$ python -q
>>> import numpy as np
>>> np.set_printoptions(suppress=True, linewidth=120)
>>> F = np.loadtxt("arr.csv", delimiter=",")
>>> F
array([[ 0.,  1.,  0.,  2.,  0.,  2.,  2.,  0.,  2.,  1.,  2.],
       [ 0.,  1.,  1.,  2.,  1.,  3.,  2.,  2.,  4.,  2.,  3.],
       [ 0.,  2.,  3.,  3.,  3.,  4.,  4.,  2.,  5.,  2.,  4.],
       [ 2.,  4.,  3.,  3.,  5.,  4.,  5.,  3.,  6.,  2.,  4.],
       [ 2.,  4.,  4.,  5.,  6.,  4.,  5.,  5.,  6.,  4.,  5.],
       [ 3.,  4.,  4.,  7.,  7.,  4.,  6.,  5.,  6.,  6.,  6.],
       [ 3.,  4.,  4.,  9.,  8.,  4.,  7.,  7.,  6.,  6.,  8.],
       [ 4.,  4.,  4., 11., 10.,  4.,  8.,  7.,  6.,  6., 10.],
       [ 4.,  4.,  6., 12., 10.,  4., 10.,  9.,  6.,  8., 10.],
       [ 6.,  4.,  7., 14., 10.,  6., 12., 10.,  6.,  9., 12.],
       [ 8.,  5.,  8., 14., 11.,  6., 12., 10.,  6., 10., 13.],
       [10.,  7.,  8., 15., 13.,  7., 12., 12.,  6., 10., 13.],
       [10.,  8., 10., 16., 15.,  9., 14., 13.,  8., 12., 13.],
       [12.,  9., 12., 18., 16., 10., 15., 13.,  8., 14., 14.],
       [13.,  9., 12., 18., 16., 10., 16., 13., 10., 16., 15.],
       [14., 10., 13., 19., 17., 10., 16., 15., 10., 18., 15.]])
>>> left, sigma, vt = np.linalg.svd(F)
>>> np.argmax(sigma[:-1] / (sigma[1:] + 1e-6)) + 1
np.int64(1)
>>> other = left[:, :1] @ np.diag(sigma[:1]) @ vt[:1]
>>> np.linalg.matrix_rank(other)
np.int64(1)
>>> np.linalg.matrix_rank(F, rtol=0.05)
np.int64(3)
>>> other = np.c_[F[:, :10] @ np.array([[1, -2, 1, 2, 3, -1, 0, 2, -1, 0],
...     [-1, -2, -2, -3, -2, 1, 2, 0, -3, -3],
...     [1, 0, -3, -2, 3, 2, -1, 3, 1, 0],
...     [0, 1, 3, -2, 3, -1, 3, 0, 3, 3],
...     [0, -1, -1, -1, -2, -2, 3, -2, 3, -2],
...     [0, -1, -3, 2, -2, -1, -2, 2, -2, 1],
...     [3, 1, 0, -2, -3, -3, 2, 0, -1, 1],
...     [1, -3, 3, -2, -2, 1, 0, 2, -3, 0],
...     [2, -2, 0, 3, 1, 1, -3, -2, -2, 3],
...     [0, -1, 3, 0, -3, 2, 0, 2, -1, -3]]), np.array([6, 5, -1, -4, 8, 7, 8, 4, 4, -3, 1, 4, 6, 6, 2, 8])]
>>> other
array([[   9.,   -5.,    1.,   -1.,   -7.,   -5.,    2.,    2.,   -8.,   10.,    6.],
       [  16.,  -18.,    3.,    0.,  -13.,    0.,   -4.,    7.,  -17.,   12.,    5.],
       [  25.,  -22.,   -7.,  -10.,  -17.,   -6.,    4.,    9.,  -15.,   14.,   -1.],
       [  31.,  -36.,   -8.,  -15.,  -23.,  -11.,   13.,    9.,  -23.,    8.,   -4.],
       [  34.,  -43.,    6.,  -26.,  -26.,   -7.,   21.,   18.,  -21.,    6.,    8.],
       [  38.,  -45.,   18.,  -31.,  -28.,  -11.,   32.,   22.,  -16.,    5.,    7.],
       [  43.,  -49.,   29.,  -42.,  -31.,  -16.,   43.,   24.,  -14.,   10.,    8.],
       [  47.,  -50.,   34.,  -48.,  -29.,  -26.,   57.,   22.,   -4.,   13.,    4.],
       [  57.,  -55.,   43.,  -62.,  -36.,  -23.,   62.,   36.,   -9.,   12.,    4.],
       [  67.,  -61.,   48.,  -66.,  -36.,  -30.,   67.,   51.,  -14.,   19.,   -3.],
       [  69.,  -69.,   47.,  -68.,  -34.,  -29.,   71.,   58.,  -16.,   11.,    1.],
       [  71.,  -85.,   49.,  -76.,  -39.,  -33.,   82.,   64.,  -23.,    5.,    4.],
       [  83.,  -97.,   45.,  -83.,  -52.,  -34.,   85.,   72.,  -30.,    5.,    6.],
       [  89., -104.,   47.,  -91.,  -49.,  -35.,   94.,   86.,  -29.,    2.,    6.],
       [  97., -111.,   54.,  -85.,  -53.,  -33.,   90.,   88.,  -37.,    3.,    2.],
       [ 100., -123.,   64.,  -95.,  -58.,  -28.,   97.,   99.,  -42.,   -5.,    8.]])
>>> np.round(np.linalg.norm(np.linalg.qr(F)[0].T @ other, axis=0) ** 2 / ((other ** 2).sum(axis=0) + 1e-12), 1)
array([1., 1., 1., 1., 1., 1., 1., 1., 1., 1., 1.])
>>> np.linalg.matrix_rank(other)
np.int64(11)
>>> np.round(np.linalg.lstsq(F, other[:, 0])[0], 1) + 0
array([ 1., -1.,  1.,  0.,  0.,  0.,  3.,  1.,  2.,  0.,  0.])
>>> np.round(np.linalg.norm(other - F @ np.linalg.lstsq(F, other)[0], axis=0), 1) + 0
array([0. , 0. , 0. , 0. , 0. , 0. , 0. , 0. , 0. , 0. , 4.3])
>>> np.linalg.matrix_rank(np.c_[F, other])
np.int64(12)
>>> left, sigma, vt = np.linalg.svd(other, full_matrices=False)
>>> np.round(sigma / sigma[0], 1) + 0
array([1. , 0.1, 0.1, 0. , 0. , 0. , 0. , 0. , 0. , 0. , 0. ])
>>> np.round(left.T @ left, 1) + 0
array([[1., 0., 0., 0., 0., 0., 0., 0., 0., 0., 0.],
       [0., 1., 0., 0., 0., 0., 0., 0., 0., 0., 0.],
       [0., 0., 1., 0., 0., 0., 0., 0., 0., 0., 0.],
       [0., 0., 0., 1., 0., 0., 0., 0., 0., 0., 0.],
       [0., 0., 0., 0., 1., 0., 0., 0., 0., 0., 0.],
       [0., 0., 0., 0., 0., 1., 0., 0., 0., 0., 0.],
       [0., 0., 0., 0., 0., 0., 1., 0., 0., 0., 0.],
       [0., 0., 0., 0., 0., 0., 0., 1., 0., 0., 0.],
       [0., 0., 0., 0., 0., 0., 0., 0., 1., 0., 0.],
       [0., 0., 0., 0., 0., 0., 0., 0., 0., 1., 0.],
       [0., 0., 0., 0., 0., 0., 0., 0., 0., 0., 1.]])
>>> np.round(left.T @ other @ vt.T, 1) + 0
array([[593.4,   0. ,   0. ,   0. ,   0. ,   0. ,   0. ,   0. ,   0. ,   0. ,   0. ],
       [  0. ,  63.7,   0. ,   0. ,   0. ,   0. ,   0. ,   0. ,   0. ,   0. ,   0. ],
       [  0. ,   0. ,  48.3,   0. ,   0. ,   0. ,   0. ,   0. ,   0. ,   0. ,   0. ],
       [  0. ,   0. ,   0. ,  23. ,   0. ,   0. ,   0. ,   0. ,   0. ,   0. ,   0. ],
       [  0. ,   0. ,   0. ,   0. ,  22.4,   0. ,   0. ,   0. ,   0. ,   0. ,   0. ],
       [  0. ,   0. ,   0. ,   0. ,   0. ,  11.1,   0. ,   0. ,   0. ,   0. ,   0. ],
       [  0. ,   0. ,   0. ,   0. ,   0. ,   0. ,  10.1,   0. ,   0. ,   0. ,   0. ],
       [  0. ,   0. ,   0. ,   0. ,   0. ,   0. ,   0. ,   5.9,   0. ,   0. ,   0. ],
       [  0. ,   0. ,   0. ,   0. ,   0. ,   0. ,   0. ,   0. ,   4.4,   0. ,   0. ],
       [  0. ,   0. ,   0. ,   0. ,   0. ,   0. ,   0. ,   0. ,   0. ,   3. ,   0. ],
       [  0. ,   0. ,   0. ,   0. ,   0. ,   0. ,   0. ,   0. ,   0. ,   0. ,   1. ]])
>>> np.round(vt @ vt.T, 1) + 0
array([[1., 0., 0., 0., 0., 0., 0., 0., 0., 0., 0.],
       [0., 1., 0., 0., 0., 0., 0., 0., 0., 0., 0.],
       [0., 0., 1., 0., 0., 0., 0., 0., 0., 0., 0.],
       [0., 0., 0., 1., 0., 0., 0., 0., 0., 0., 0.],
       [0., 0., 0., 0., 1., 0., 0., 0., 0., 0., 0.],
       [0., 0., 0., 0., 0., 1., 0., 0., 0., 0., 0.],
       [0., 0., 0., 0., 0., 0., 1., 0., 0., 0., 0.],
       [0., 0., 0., 0., 0., 0., 0., 1., 0., 0., 0.],
       [0., 0., 0., 0., 0., 0., 0., 0., 1., 0., 0.],
       [0., 0., 0., 0., 0., 0., 0., 0., 0., 1., 0.],
       [0., 0., 0., 0., 0., 0., 0., 0., 0., 0., 1.]])
>>> np.abs(left[:, 0]).round(6).argmax()
np.int64(15)
>>> np.round(np.cumsum(sigma ** 2) / np.sum(sigma ** 2), 1)
array([1., 1., 1., 1., 1., 1., 1., 1., 1., 1., 1.])
>>> np.round(np.abs(vt[0]), 1) + 0
array([0.4, 0.5, 0.2, 0.4, 0.2, 0.2, 0.4, 0.3, 0.1, 0. , 0. ])
